$ python3 -q
>>> import numpy as np
>>> from numpy import linalg as LA
>>> np.set_printoptions(suppress=True, linewidth=100)
>>> tidy = lambda a: np.round(a, 2) + 0
>>> K = np.load("out17.npy")
>>> K
array([[3., 0., 3., 3., 0., 3., 2., 1., 0.],
       [0., 0., 1., 3., 1., 1., 0., 0., 0.],
       [1., 0., 1., 3., 0., 3., 0., 3., 0.],
       [2., 1., 2., 2., 2., 2., 1., 0., 0.],
       [0., 1., 3., 2., 2., 3., 0., 3., 0.],
       [3., 1., 0., 2., 2., 2., 2., 0., 0.],
       [0., 1., 2., 1., 2., 1., 0., 2., 0.],
       [3., 2., 0., 0., 1., 0., 3., 1., 0.],
       [0., 0., 0., 0., 0., 0., 0., 0., 3.]])
>>> x0 = np.array([-2, 1, -2, -1, -2, 0, -2, -1, -2])
>>> K * x0
array([[-6.,  0., -6., -3., -0.,  0., -4., -1., -0.],
       [-0.,  0., -2., -3., -2.,  0., -0., -0., -0.],
       [-2.,  0., -2., -3., -0.,  0., -0., -3., -0.],
       [-4.,  1., -4., -2., -4.,  0., -2., -0., -0.],
       [-0.,  1., -6., -2., -4.,  0., -0., -3., -0.],
       [-6.,  1., -0., -2., -4.,  0., -4., -0., -0.],
       [-0.,  1., -4., -1., -4.,  0., -0., -2., -0.],
       [-6.,  2., -0., -0., -2.,  0., -6., -1., -0.],
       [-0.,  0., -0., -0., -0.,  0., -0., -0., -6.]])
>>> (K @ x0).argmax()
np.int64(8)
>>> (K * x0).sum(axis=1)
array([-20.,  -7., -10., -15., -14., -15., -10., -13.,  -6.])
>>> LA.norm(K @ x0) <= LA.norm(K, 2) * LA.norm(x0) + 1e-9
np.True_
>>> K @ np.ones(9)
array([15.,  6., 11., 12., 14., 12.,  9., 10.,  3.])
>>> rng = np.random.default_rng(31)
>>> out = K + rng.integers(-2, 3, (9, 7)) @ rng.integers(-2, 3, (7, 9))
>>> out
array([[  7.,   5.,  -3.,  -1.,  -4.,   0.,  -3.,   7.,  -6.],
       [ -4.,  -8.,   2.,   3.,  -2.,   1.,  -3.,  -3.,  -4.],
       [ -8., -12.,  -3.,   5.,   0.,  -2.,  -7.,   1.,   5.],
       [  4.,   2.,   1.,   1.,   0.,  -7., -11.,   4.,  -6.],
       [ -2.,   3.,  -1.,  -2.,   4.,  -2.,  -9.,   4.,  -9.],
       [  3.,   7.,   2.,   5.,   7.,   6.,   9.,  -1.,   5.],
       [  4.,  -4.,   4.,   0.,  -5.,   5.,   7.,   4.,   2.],
       [ -3.,  -8.,  -5.,   0.,  -2.,  -5.,  -5.,   1.,   1.],
       [  1.,   0.,  -3.,   3.,  -2.,  -1.,   1.,   3.,  12.]])
>>> LA.matrix_rank(out - K, tol=1e-8)
np.int64(7)
>>> out - K
array([[  4.,   5.,  -6.,  -4.,  -4.,  -3.,  -5.,   6.,  -6.],
       [ -4.,  -8.,   1.,   0.,  -3.,   0.,  -3.,  -3.,  -4.],
       [ -9., -12.,  -4.,   2.,   0.,  -5.,  -7.,  -2.,   5.],
       [  2.,   1.,  -1.,  -1.,  -2.,  -9., -12.,   4.,  -6.],
       [ -2.,   2.,  -4.,  -4.,   2.,  -5.,  -9.,   1.,  -9.],
       [  0.,   6.,   2.,   3.,   5.,   4.,   7.,  -1.,   5.],
       [  4.,  -5.,   2.,  -1.,  -7.,   4.,   7.,   2.,   2.],
       [ -6., -10.,  -5.,   0.,  -3.,  -5.,  -8.,   0.,   1.],
       [  1.,   0.,  -3.,   3.,  -2.,  -1.,   1.,   3.,   9.]])
